$ python3 -q
>>> import numpy as np
>>> from numpy import linalg as LA
>>> np.set_printoptions(suppress=True, linewidth=200)
>>> rng = np.random.default_rng(11)
>>> F = np.array([[2, 5, 2, 0], [5, 2, 1, 4], [4, 5, 2, 1]]) * (rng.random((3, 4)) < 0.3)
>>> F
array([[2, 0, 0, 0],
       [5, 0, 1, 4],
       [0, 0, 0, 0]])
>>> Uu, s, VT = LA.svd(F)
>>> np.argmax(s[:-1] / (s[1:] + 1e-6)) + 1
np.int64(2)
>>> s.round(3)
array([6.669, 1.237, 0.   ])
>>> Y = Uu[:, :2] @ np.diag(s[:2]) @ VT[:2]
>>> round(float(LA.norm(F - Y) / LA.norm(F)), 3)
0.0
>>> np.round(np.abs(F - Y).max(), 3)
np.float64(0.0)
>>> Uu, s, VT = LA.svd(F)
>>> vecs = VT[:(s > 1e-8).sum()]
>>> vec = F[0] + 4 * F[2] + rng.integers(2) * np.eye(4)[3]
>>> vec
array([2., 0., 0., 0.])
>>> np.allclose(vecs.T @ vecs @ vec, vec)
True
>>> np.round(vecs.T @ vecs, 3) + 0
array([[1.   , 0.   , 0.   , 0.   ],
       [0.   , 0.   , 0.   , 0.   ],
       [0.   , 0.   , 0.059, 0.235],
       [0.   , 0.   , 0.235, 0.941]])
>>> round(LA.norm(F, 2) / LA.norm(F), 3)
np.float64(0.983)
>>> LA.matrix_rank(F, rtol=0.1)
np.int64(2)
>>> LA.cond(F) > 100
np.True_
>>> F.ravel(order="F")
array([2, 5, 0, 0, 0, 0, 0, 1, 0, 0, 4, 0])
>>> F.reshape(-1, 2)
array([[2, 0],
       [0, 0],
       [5, 0],
       [1, 4],
       [0, 0],
       [0, 0]])
>>> t3 = F.reshape(3, 2, -1)
>>> t3.shape
(3, 2, 2)
>>> np.einsum("ihd,jhd->hij", t3, t3).shape
(2, 3, 3)
>>> J = np.load("data.npy")
>>> J
array([[ -9,   6, -15],
       [  3,  14,  13],
       [ -7,  16,  -6],
       [  0,   0,   0]])
>>> # rank 2
>>> Uu, s, VT = LA.svd(J)
>>> np.argmax(s[:-1] / (s[1:] + 1e-6)) + 1
np.int64(2)
>>> s.round(3) + 0
array([24.312, 21.585,  0.   ])
>>> Y = Uu[:, :2] @ np.diag(s[:2]) @ VT[:2]
>>> LA.matrix_rank(Y)
np.int64(2)
>>> round(np.abs(J - Y).max(), 3)
np.float64(0.0)
>>> np.round(LA.norm(J - Y, 2), 3), np.round(s[2], 3)
(np.float64(0.0), np.float64(0.0))
>>> LA.matrix_rank(J, rtol=0.05)
np.int64(2)
>>> theta = np.radians(15)
>>> Rm = np.eye(3)
>>> Rm[0, 0] = Rm[1, 1] = np.cos(theta)
>>> Rm[0, 1], Rm[1, 0] = -np.sin(theta), np.sin(theta)
>>> Rm.round(3)
array([[ 0.966, -0.259,  0.   ],
       [ 0.259,  0.966,  0.   ],
       [ 0.   ,  0.   ,  1.   ]])
>>> Y = J @ Rm.T
>>> np.allclose(LA.norm(J, axis=1), LA.norm(Y, axis=1))
True
>>> np.round(LA.svd(J, compute_uv=False), 3) + 0, np.round(LA.svd(Y, compute_uv=False), 3) + 0
(array([24.312, 21.585,  0.   ]), array([24.312, 21.585,  0.   ]))
>>> LA.matrix_rank(J, rtol=0.1)
np.int64(2)
>>> LA.cond(J) > 100
np.True_
>>> round(LA.norm(J, 2) / LA.norm(J), 3)
np.float64(0.748)
>>> np.argsort(-LA.norm(J, axis=0).round(6), kind="stable")[:3]
array([1, 2, 0])
>>> Uu, s, VT = LA.svd(J)
>>> vecs = VT[:(s > 1e-8).sum()]
>>> vec = J[3] + 4 * J[1] + rng.integers(2) * np.eye(3)[1]
>>> vec
array([12., 57., 52.])
>>> LA.matrix_rank(np.vstack([J, vec]))
np.int64(3)
>>> np.allclose(vecs.T @ vecs @ vec, vec)
False
>>> np.round(vecs.T @ vecs, 3)
array([[ 0.238, -0.19 ,  0.381],
       [-0.19 ,  0.952,  0.095],
       [ 0.381,  0.095,  0.81 ]])
>>> Y = J[0, 0] * J[1:] - np.outer(J[1:, 0], J[0])
>>> Y
array([[   0, -144,  -72],
       [   0, -102,  -51],
       [   0,    0,    0]])
>>> np.flatnonzero(~Y.round(6).any(axis=1))
array([2])
>>> np.round(J[:, 0] / J[0, 0], 3)
array([ 1.   , -0.333,  0.778, -0.   ])
>>> mat = np.loadtxt("run9.csv", delimiter=",")
>>> mat
array([[1., 0., 0.],
       [0., 0., 0.],
       [0., 0., 0.]])
>>> vec = np.array([1, 3, 1])
>>> np.round(LA.eigvalsh(2 * mat - np.eye(3)), 3)
array([-1., -1.,  1.])
>>> (vec - mat @ vec) @ (mat @ vec)
np.float64(0.0)
>>> np.trace(mat)
np.float64(1.0)
>>> r = LA.matrix_rank(F)
>>> r
np.int64(2)
>>> N = LA.svd(F)[2][r:].T
>>> np.allclose(F @ N, 0)
True
>>> [int(LA.matrix_rank(F[:, :j + 1])) for j in range(4)]
[1, 1, 2, 2]
>>> np.round(N @ N.T, 3) + 0
array([[ 0.   ,  0.   ,  0.   ,  0.   ],
       [ 0.   ,  1.   ,  0.   ,  0.   ],
       [ 0.   ,  0.   ,  0.941, -0.235],
       [ 0.   ,  0.   , -0.235,  0.059]])
>>> LA.matrix_rank(F.T @ F), LA.matrix_rank(F @ F.T)
(np.int64(2), np.int64(2))
>>> mat @ mat.T
array([[1., 0., 0.],
       [0., 0., 0.],
       [0., 0., 0.]])
>>> np.round(LA.svd(mat, compute_uv=False), 3)
array([1., 0., 0.])
>>> r = LA.matrix_rank(mat)
>>> r
np.int64(1)
>>> N = LA.svd(mat)[2][r:].T
>>> mat @ N
array([[0., 0.],
       [0., 0.],
       [0., 0.]])
>>> N @ N.T
array([[0., 0., 0.],
       [0., 1., 0.],
       [0., 0., 1.]])
>>> [int(LA.matrix_rank(np.delete(mat, i, axis=0))) for i in range(3)]
[0, 1, 1]
